$ python3 -q
>>> import numpy as np
>>> import numpy.linalg as la
>>> np.set_printoptions(suppress=True, linewidth=200)
>>> X = np.load("data.npy")
>>> X
array([[0., 0., 0., 0., 0., 2., 3.],
       [0., 0., 0., 0., 0., 1., 0.],
       [0., 0., 0., 0., 0., 1., 2.],
       [0., 0., 0., 0., 0., 2., 2.],
       [0., 0., 0., 0., 0., 3., 0.],
       [2., 1., 1., 2., 3., 0., 0.],
       [3., 0., 2., 2., 0., 0., 0.]])
>>> # null space of dimension 3
>>> left, s, Vt = la.svd(X)
>>> s.round(1) + 0
array([5.5, 5.5, 2.4, 2.4, 0. , 0. , 0. ])
>>> M2 = left[:, :4] @ np.diag(s[:4]) @ Vt[:4]
>>> M2.round(1) + 0
array([[0., 0., 0., 0., 0., 2., 3.],
       [0., 0., 0., 0., 0., 1., 0.],
       [0., 0., 0., 0., 0., 1., 2.],
       [0., 0., 0., 0., 0., 2., 2.],
       [0., 0., 0., 0., 0., 3., 0.],
       [2., 1., 1., 2., 3., 0., 0.],
       [3., 0., 2., 2., 0., 0., 0.]])
>>> la.matrix_rank(M2)
np.int64(4)
>>> la.cond(X) > 100
np.True_
>>> [round(float(x), 1) for x in la.svd(X, compute_uv=False)[:3]]
[5.5, 5.5, 2.4]
>>> la.matrix_rank(X, rtol=0.1)
np.int64(4)
>>> la.lstsq(X[:-1].T, X[-1])[2]
np.int32(3)
>>> np.round(X @ la.pinv(X) @ X, 1) + 0
array([[0., 0., 0., 0., 0., 2., 3.],
       [0., 0., 0., 0., 0., 1., 0.],
       [0., 0., 0., 0., 0., 1., 2.],
       [0., 0., 0., 0., 0., 2., 2.],
       [0., 0., 0., 0., 0., 3., 0.],
       [2., 1., 1., 2., 3., 0., 0.],
       [3., 0., 2., 2., 0., 0., 0.]])
>>> np.allclose(X[:-1].T @ la.lstsq(X[:-1].T, X[-1])[0], X[-1])
False
>>> ev, V = la.eigh(X)
>>> np.round(la.eigvalsh(X @ X), 1) + 0
array([ 0.,  0.,  0.,  6.,  6., 30., 30.])
>>> np.round(la.eigvalsh(X + -1 * np.eye(7)), 1)
array([-6.5, -3.4, -1. , -1. , -1. ,  1.4,  4.5])
>>> (ev > 1e-8).sum(), (ev < -1e-8).sum()
(np.int64(2), np.int64(2))
>>> np.round(V @ np.diag(ev) @ V.T, 1) + 0
array([[0., 0., 0., 0., 0., 2., 3.],
       [0., 0., 0., 0., 0., 1., 0.],
       [0., 0., 0., 0., 0., 1., 2.],
       [0., 0., 0., 0., 0., 2., 2.],
       [0., 0., 0., 0., 0., 3., 0.],
       [2., 1., 1., 2., 3., 0., 0.],
       [3., 0., 2., 2., 0., 0., 0.]])
>>> np.unique(ev.round(6) + 0, return_counts=True)[1]
array([1, 1, 3, 1, 1])
>>> np.round(la.svd(X, compute_uv=False), 1) + 0
array([5.5, 5.5, 2.4, 2.4, 0. , 0. , 0. ])
>>> np.round(np.abs(V[:, -1]), 1)
array([0.5, 0.1, 0.3, 0.4, 0.3, 0.5, 0.5])
>>> rng = np.random.default_rng(303)
>>> A = np.array([[-3, 2, 2, -1, 2, -1, 1, -3, -1, 1],
...     [-1, 2, -1, -2, -3, 1, -1, -3, -2, 2],
...     [3, -3, -2, -3, -3, 2, -2, -2, 2, 3],
...     [-1, -1, 3, -1, 3, 1, -3, -3, 2, -3],
...     [-3, 3, 0, 0, 3, 0, -2, -3, 0, -2],
...     [3, -1, -3, 2, -3, -3, -2, -1, -3, 3]]) * (rng.random((6, 10)) < 0.3)
>>> A
array([[-3,  0,  0, -1,  0, -1,  0,  0, -1,  0],
       [ 0,  2,  0,  0,  0,  0, -1, -3,  0,  2],
       [ 3,  0,  0,  0, -3,  0, -2,  0,  2,  0],
       [ 0,  0,  0,  0,  0,  0,  0,  0,  0,  0],
       [ 0,  3,  0,  0,  0,  0, -2, -3,  0, -2],
       [ 3,  0,  0,  0, -3, -3,  0,  0,  0,  0]])
>>> M2 = np.array([[6, -9, 1],
...     [5, 9, 2],
...     [7, 6, 2],
...     [9, 4, 7],
...     [-1, 2, -8],
...     [-2, -3, 8],
...     [-7, 5, 0],
...     [9, 0, 7],
...     [2, 1, 0],
...     [-3, -1, 0]])
>>> np.einsum("ij->j", A)
array([ 3,  5,  0, -1, -6, -4, -5, -6,  1,  0])
>>> np.einsum("ik,kj->ji", A, M2)
array([[-27, -16,  39,   0,   8,  27],
       [ 25,  11, -41,   0,  19, -24],
       [-18, -17,  27,   0, -15,   3]])
>>> arr = np.array([[18.0, 20.0, 24.0, -36.0, -8.0, -24.0, 24.0, -20.0],
...     [20.0, 27.0, 30.0, -45.0, -10.0, -30.0, 30.0, -25.0],
...     [24.0, 30.0, 38.0, -54.0, -12.0, -36.0, 36.0, -30.0],
...     [-36.0, -45.0, -54.0, 83.0, 18.0, 54.0, -54.0, 45.0],
...     [-8.0, -10.0, -12.0, 18.0, 6.0, 12.0, -12.0, 10.0],
...     [-24.0, -30.0, -36.0, 54.0, 12.0, 38.0, -36.0, 30.0],
...     [24.0, 30.0, 36.0, -54.0, -12.0, -36.0, 38.0, -30.0],
...     [-20.0, -25.0, -30.0, 45.0, 10.0, 30.0, -30.0, 27.0]])
>>> # equal to its transpose
>>> f = np.array([-3, 0, -6])
>>> np.convolve(arr[7], f)
array([  60.,   75.,  210.,   15.,  150., -360.,   30., -261.,  180., -162.])
>>> np.array([np.convolve(row, f, "same") for row in arr])
array([[ -60., -180.,  -12., -120.,  288.,  -24.,  204., -144.],
       [ -81., -210.,  -27., -150.,  360.,  -30.,  255., -180.],
       [ -90., -258.,  -18., -192.,  432.,  -36.,  306., -216.],
       [ 135.,  378.,   21.,  270., -660.,   54., -459.,  324.],
       [  30.,   84.,    6.,   54., -144.,    0., -102.,   72.],
       [  90.,  252.,   18.,  180., -438.,   36., -318.,  216.],
       [ -90., -252.,  -18., -180.,  432.,  -42.,  306., -228.],
       [  75.,  210.,   15.,  150., -360.,   30., -261.,  180.]])
>>> ev, V = la.eigh(arr)
>>> np.unique(ev.round(6) + 0, return_counts=True)[1]
array([7, 1])
>>> np.round(V.T @ V, 1) + 0
array([[1., 0., 0., 0., 0., 0., 0., 0.],
       [0., 1., 0., 0., 0., 0., 0., 0.],
       [0., 0., 1., 0., 0., 0., 0., 0.],
       [0., 0., 0., 1., 0., 0., 0., 0.],
       [0., 0., 0., 0., 1., 0., 0., 0.],
       [0., 0., 0., 0., 0., 1., 0., 0.],
       [0., 0., 0., 0., 0., 0., 1., 0.],
       [0., 0., 0., 0., 0., 0., 0., 1.]])
>>> (ev > 1e-8).sum(), (ev < -1e-8).sum()
(np.int64(8), np.int64(0))
>>> vec = np.array([4, -4, 3, -3, -2, -2, 1, -1])
>>> h1 = np.maximum(arr @ vec, 0)
>>> np.flatnonzero(h1 > 1e-9)
array([0, 1, 2, 6])
>>> np.maximum(arr @ (3 * vec), 0)
array([ 840.,  996., 1242.,    0.,    0.,    0., 1230.,    0.])
>>> feats = np.array([[-2.0, -1.4, 0.2],
...     [-0.3, 0.5, 0.4],
...     [0.9, -1.4, 0.4],
...     [0.9, 1.0, -0.5],
...     [-1.2, -0.8, -2.1],
...     [1.1, 0.1, -2.4],
...     [0.5, 0.5, 0.3],
...     [-0.6, -0.5, 2.0],
...     [-0.2, -0.4, 0.9],
...     [0.5, -1.5, 0.1],
...     [0.7, 0.9, 1.5],
...     [0.6, -0.4, 0.2],
...     [0.2, -0.2, 0.7],
...     [2.2, 0.0, 0.9],
...     [1.7, 0.2, 0.8]])
>>> feats[:, 0] = -3 * feats[:, 1] + 0.3 * rng.normal(size=15)
>>> feats.round(1)
array([[ 4.1, -1.4,  0.2],
       [-1.7,  0.5,  0.4],
       [ 4.4, -1.4,  0.4],
       [-2.8,  1. , -0.5],
       [ 2.7, -0.8, -2.1],
       [-0.6,  0.1, -2.4],
       [-1.4,  0.5,  0.3],
       [ 1.5, -0.5,  2. ],
       [ 1.5, -0.4,  0.9],
       [ 4.4, -1.5,  0.1],
       [-3. ,  0.9,  1.5],
       [ 1.3, -0.4,  0.2],
       [ 0.1, -0.2,  0.7],
       [-0.3,  0. ,  0.9],
       [-0.7,  0.2,  0.8]])
>>> left, s, Vt = la.svd(A)
>>> V = Vt[:(s > 1e-8).sum()]
>>> vec = A[1] + -1 * A[5] + rng.integers(2) * np.eye(10)[4]
>>> vec
array([-3.,  2.,  0.,  0.,  4.,  3., -1., -3.,  0.,  2.])
>>> np.round(V.T @ V, 1) + 0
array([[ 0.9,  0. ,  0. ,  0.3, -0.1,  0. ,  0.1,  0. ,  0.1,  0. ],
       [ 0. ,  0.4,  0. ,  0. ,  0.1,  0. , -0.1, -0.4, -0.1, -0.1],
       [ 0. ,  0. ,  0. ,  0. ,  0. ,  0. ,  0. ,  0. ,  0. ,  0. ],
       [ 0.3,  0. ,  0. ,  0.1,  0.2,  0.1,  0.1,  0. ,  0. ,  0. ],
       [-0.1,  0.1,  0. ,  0.2,  0.6,  0.3,  0.3, -0.1, -0.2, -0.1],
       [ 0. ,  0. ,  0. ,  0.1,  0.3,  0.7, -0.2,  0. ,  0.3,  0. ],
       [ 0.1, -0.1,  0. ,  0.1,  0.3, -0.2,  0.5,  0.1, -0.3,  0.1],
       [ 0. , -0.4,  0. ,  0. , -0.1,  0. ,  0.1,  0.6,  0.1, -0.1],
       [ 0.1, -0.1,  0. ,  0. , -0.2,  0.3, -0.3,  0.1,  0.3,  0. ],
       [ 0. , -0.1,  0. ,  0. , -0.1,  0. ,  0.1, -0.1,  0. ,  0.9]])
>>> la.matrix_rank(np.vstack([A, vec]))
np.int64(6)
